$ python3 -q
>>> import numpy as np
>>> from numpy import linalg as LA
>>> np.set_printoptions(precision=2, suppress=True, linewidth=200)
>>> out = np.array([[0, -2, -3, 2, 0, 2, 1, -3, 2, -3, -1],
...     [3, 3, 3, 3, 0, 3, -1, 2, -2, -1, 1],
...     [3, 1, -1, -3, 1, 2, 0, -2, -3, 0, 0]])
>>> K = np.block([[np.zeros((3, 3)), out], [out.T, np.zeros((11, 11))]])
>>> K
array([[ 0.,  0.,  0.,  0., -2., -3.,  2.,  0.,  2.,  1., -3.,  2., -3., -1.],
       [ 0.,  0.,  0.,  3.,  3.,  3.,  3.,  0.,  3., -1.,  2., -2., -1.,  1.],
       [ 0.,  0.,  0.,  3.,  1., -1., -3.,  1.,  2.,  0., -2., -3.,  0.,  0.],
       [ 0.,  3.,  3.,  0.,  0.,  0.,  0.,  0.,  0.,  0.,  0.,  0.,  0.,  0.],
       [-2.,  3.,  1.,  0.,  0.,  0.,  0.,  0.,  0.,  0.,  0.,  0.,  0.,  0.],
       [-3.,  3., -1.,  0.,  0.,  0.,  0.,  0.,  0.,  0.,  0.,  0.,  0.,  0.],
       [ 2.,  3., -3.,  0.,  0.,  0.,  0.,  0.,  0.,  0.,  0.,  0.,  0.,  0.],
       [ 0.,  0.,  1.,  0.,  0.,  0.,  0.,  0.,  0.,  0.,  0.,  0.,  0.,  0.],
       [ 2.,  3.,  2.,  0.,  0.,  0.,  0.,  0.,  0.,  0.,  0.,  0.,  0.,  0.],
       [ 1., -1.,  0.,  0.,  0.,  0.,  0.,  0.,  0.,  0.,  0.,  0.,  0.,  0.],
       [-3.,  2., -2.,  0.,  0.,  0.,  0.,  0.,  0.,  0.,  0.,  0.,  0.,  0.],
       [ 2., -2., -3.,  0.,  0.,  0.,  0.,  0.,  0.,  0.,  0.,  0.,  0.,  0.],
       [-3., -1.,  0.,  0.,  0.,  0.,  0.,  0.,  0.,  0.,  0.,  0.,  0.,  0.],
       [-1.,  1.,  0.,  0.,  0.,  0.,  0.,  0.,  0.,  0.,  0.,  0.,  0.,  0.]])
>>> # equal to its transpose
>>> round(float(LA.eigvalsh(K).min()), 2)
-8.1
>>> np.all(LA.eigvalsh(K) > 0)
np.False_
>>> W2 = np.sign(np.array([[-2, -3, -3, -3], [3, 3, 1, 3], [-3, 0, -1, -3], [2, 2, 0, -3]]))
>>> out = (np.tril(W2, -1) + np.eye(4)) @ (np.triu(W2, 1) + np.eye(4))
>>> ev = np.array([1, 2, -3, 0])
>>> X = np.rint(out * ev @ LA.inv(out)) + 0
>>> X
array([[  7.,  -8.,   5.,   7.],
       [  0.,   1.,   0.,   0.],
       [-10.,  11.,  -8., -10.],
       [  0.,   1.,   0.,   0.]])
>>> # columns 0 and 3 are equal
>>> np.einsum("ii->", X)
np.float64(0.0)
>>> np.poly(X)
array([ 1.,  0., -7.,  6.,  0.])
>>> np.round(LA.eigvals(X).sum().real, 2)
np.float64(0.0)
>>> arr = np.loadtxt("dump.csv", delimiter=",")
>>> arr
array([[  0.04,   0.86,   1.46,  -9.66,  -4.97,   9.53,   2.3 ,  -1.2 ,  12.9 ,   3.91],
       [  5.2 ,  -2.21,  14.  ,   5.56,  -0.54,   0.53,  -9.48,  -5.45,   4.5 ,  -0.85],
       [ -2.52, -12.94,   7.6 ,  -3.55,  -7.07,  -5.85,  -3.02,   0.99,   4.63,  -6.34],
       [  0.9 ,  -0.26, -13.62,   7.87,  -1.47,   1.22, -10.31,   6.44,  -0.18,   0.53],
       [ -2.17,  -0.42,  -2.45,  -5.21,  -8.2 ,   0.88,  -6.82,   5.95, -13.69,  -4.97],
       [ 10.5 ,  -9.65,   2.07,   5.4 ,  -7.57,  -4.53,   0.31,   1.96,   8.42,   3.23],
       [  8.26,   9.36,  12.49,   6.84,  -0.49,   1.64,  -5.5 ,  -1.82,  -1.44,  -1.71],
       [ 11.63,   7.1 ,  -0.35,   4.68,   8.15,  -1.57,  -4.69,  -6.25,  -6.59,  -4.35],
       [-10.41,  -1.77,  11.79,  -2.99,   3.4 ,  -2.96,   1.4 ,  -1.19,  -9.49,  -5.18],
       [  9.96,   0.13,   4.21,   2.08,   0.72,  -7.38,  11.13,   2.8 ,   1.05,  -9.55],
       [ 16.69,   2.85,  -1.64,  -6.57,   1.89,   3.28,   4.22,   2.6 ,  -4.04,  -3.48],
       [-13.02,   2.75,  -0.69,  -1.61,   1.52,   0.28,  -3.42,   4.65,  12.86,   4.31],
       [ -1.35,   6.33,   4.56,  -2.45,   7.6 ,   3.58,   4.33,  -3.55,  14.76,   3.39],
       [  8.16,   4.33,   7.09,  10.39,   8.7 ,   3.08,  -3.31,   1.05,   4.37,   6.34],
       [ -5.85,  -9.39,  -2.53,  -3.04,   1.  ,  -8.01,   1.13,  10.94,   3.46,   8.  ],
       [ -2.51,  -6.88,  -1.28,  -3.33,  -5.4 ,  -8.68,   7.92,  -1.21,  10.62,  -7.22],
       [ -1.7 ,  -0.02,   1.46,  -8.49,   3.4 , -10.17,  -6.42, -12.28,   3.92,  -0.81],
       [ -6.11,  -1.65,   0.09,   9.73,   3.56,   6.11,  -7.61,  -6.92,   0.29,  10.45],
       [ -6.05,  -1.65,   2.38,  -4.21,  -1.96,  12.56,  -8.16,   4.72,  -4.33,  -8.26],
       [ -1.23,  -0.84,   2.66, -13.93,  -0.49,  -1.99,  -7.87,   8.52,  -4.27,  -6.3 ],
       [  9.61,   4.23, -11.16, -10.29,   2.06,  -3.06,   1.91,   4.78,   4.19,  -1.32]])
>>> rng = np.random.default_rng(60854)
>>> idx = rng.permutation(10)
>>> out = arr[:, idx] * rng.choice([-1, 1], 10)
>>> out
array([[ -1.2 ,  -2.3 ,  -4.97,  -1.46,  -3.91,  -9.66,   0.86,   9.53,   0.04, -12.9 ],
       [ -5.45,   9.48,  -0.54, -14.  ,   0.85,   5.56,  -2.21,   0.53,   5.2 ,  -4.5 ],
       [  0.99,   3.02,  -7.07,  -7.6 ,   6.34,  -3.55, -12.94,  -5.85,  -2.52,  -4.63],
       [  6.44,  10.31,  -1.47,  13.62,  -0.53,   7.87,  -0.26,   1.22,   0.9 ,   0.18],
       [  5.95,   6.82,  -8.2 ,   2.45,   4.97,  -5.21,  -0.42,   0.88,  -2.17,  13.69],
       [  1.96,  -0.31,  -7.57,  -2.07,  -3.23,   5.4 ,  -9.65,  -4.53,  10.5 ,  -8.42],
       [ -1.82,   5.5 ,  -0.49, -12.49,   1.71,   6.84,   9.36,   1.64,   8.26,   1.44],
       [ -6.25,   4.69,   8.15,   0.35,   4.35,   4.68,   7.1 ,  -1.57,  11.63,   6.59],
       [ -1.19,  -1.4 ,   3.4 , -11.79,   5.18,  -2.99,  -1.77,  -2.96, -10.41,   9.49],
       [  2.8 , -11.13,   0.72,  -4.21,   9.55,   2.08,   0.13,  -7.38,   9.96,  -1.05],
       [  2.6 ,  -4.22,   1.89,   1.64,   3.48,  -6.57,   2.85,   3.28,  16.69,   4.04],
       [  4.65,   3.42,   1.52,   0.69,  -4.31,  -1.61,   2.75,   0.28, -13.02, -12.86],
       [ -3.55,  -4.33,   7.6 ,  -4.56,  -3.39,  -2.45,   6.33,   3.58,  -1.35, -14.76],
       [  1.05,   3.31,   8.7 ,  -7.09,  -6.34,  10.39,   4.33,   3.08,   8.16,  -4.37],
       [ 10.94,  -1.13,   1.  ,   2.53,  -8.  ,  -3.04,  -9.39,  -8.01,  -5.85,  -3.46],
       [ -1.21,  -7.92,  -5.4 ,   1.28,   7.22,  -3.33,  -6.88,  -8.68,  -2.51, -10.62],
       [-12.28,   6.42,   3.4 ,  -1.46,   0.81,  -8.49,  -0.02, -10.17,  -1.7 ,  -3.92],
       [ -6.92,   7.61,   3.56,  -0.09, -10.45,   9.73,  -1.65,   6.11,  -6.11,  -0.29],
       [  4.72,   8.16,  -1.96,  -2.38,   8.26,  -4.21,  -1.65,  12.56,  -6.05,   4.33],
       [  8.52,   7.87,  -0.49,  -2.66,   6.3 , -13.93,  -0.84,  -1.99,  -1.23,   4.27],
       [  4.78,  -1.91,   2.06,  11.16,   1.32, -10.29,   4.23,  -3.06,   9.61,  -4.19]])
>>> Uu, _, Vh = LA.svd(arr.T @ out)
>>> idx
array([7, 6, 4, 2, 9, 3, 1, 5, 0, 8])
